>>> import numpy as np
>>> np.set_printoptions(precision=2, suppress=True, linewidth=140, sign=" ")
>>> def tidy(a):
...     return np.round(a, 2) + 0
... 
>>> W0 = np.array([[4.0, -2.0, 2.0, -1.0],
...     [3.0, -1.0, 2.0, -1.0],
...     [2.0, -2.0, 5.0, -2.0],
...     [2.0, -2.0, 4.0, -1.0]])
>>> Q = W0.astype(float).copy()
>>> for j in range(4):
...     Q[:, j] -= Q[:, :j] @ (Q[:, :j].T @ Q[:, j])
...     Q[:, j] /= np.linalg.norm(Q[:, j])
... 
>>> tidy(Q.T @ Q)
array([[ 1.,  0.,  0.,  0.],
       [ 0.,  1.,  0.,  0.],
       [ 0.,  0.,  1.,  0.],
       [ 0.,  0.,  0.,  1.]])
>>> vec = np.array([-2, -1, -4, -4])
>>> target = W0 @ vec
>>> c, lr = np.zeros(4), 1 / np.linalg.norm(W0, 2) ** 2
>>> for i in range(3):
...     c -= lr * W0.T @ (W0 @ c - target)
...     if i % 1 == 0: print(i, round(np.linalg.norm(W0 @ c - target), 2))
... 
0 2.31
1 2.26
2 2.22
>>> tidy(np.linalg.cond(W0))
np.float64(29.64)
>>> evals, evecs = np.linalg.eig(W0)
>>> tidy(np.sort(np.linalg.eigvals(W0.T)))
array([ 1.,  1.,  2.,  3.])
>>> tidy(W0 @ evecs[:, 0] - evals[0] * evecs[:, 0])
array([ 0.,  0.,  0.,  0.])
>>> tidy(np.sort(np.linalg.eigvals(np.linalg.inv(W0))))
array([ 0.33,  0.5 ,  1.  ,  1.  ])
>>> M = np.array([[5, 6, 7, 8, 9, 10, 11, 12],
...     [13, 14, 15, 16, 17, 18, 19, 20],
...     [21, 22, 23, 24, 25, 26, 27, 28],
...     [29, 30, 31, 32, 33, 34, 35, 36]])
>>> M
array([[  5,   6,   7,   8,   9,  10,  11,  12],
       [ 13,  14,  15,  16,  17,  18,  19,  20],
       [ 21,  22,  23,  24,  25,  26,  27,  28],
       [ 29,  30,  31,  32,  33,  34,  35,  36]])
>>> cov = M.T @ M
>>> tidy(np.linalg.svd(M, compute_uv=False) ** 2)
array([ 16149.37,     26.63,      0.  ,      0.  ])
>>> np.allclose(cov, cov.T)
True
>>> np.trace(cov), (M ** 2).sum()
(np.int64(16176), np.int64(16176))
>>> (M @ M.T).shape
(4, 4)
>>> np.linalg.matrix_rank(cov)
np.int64(2)
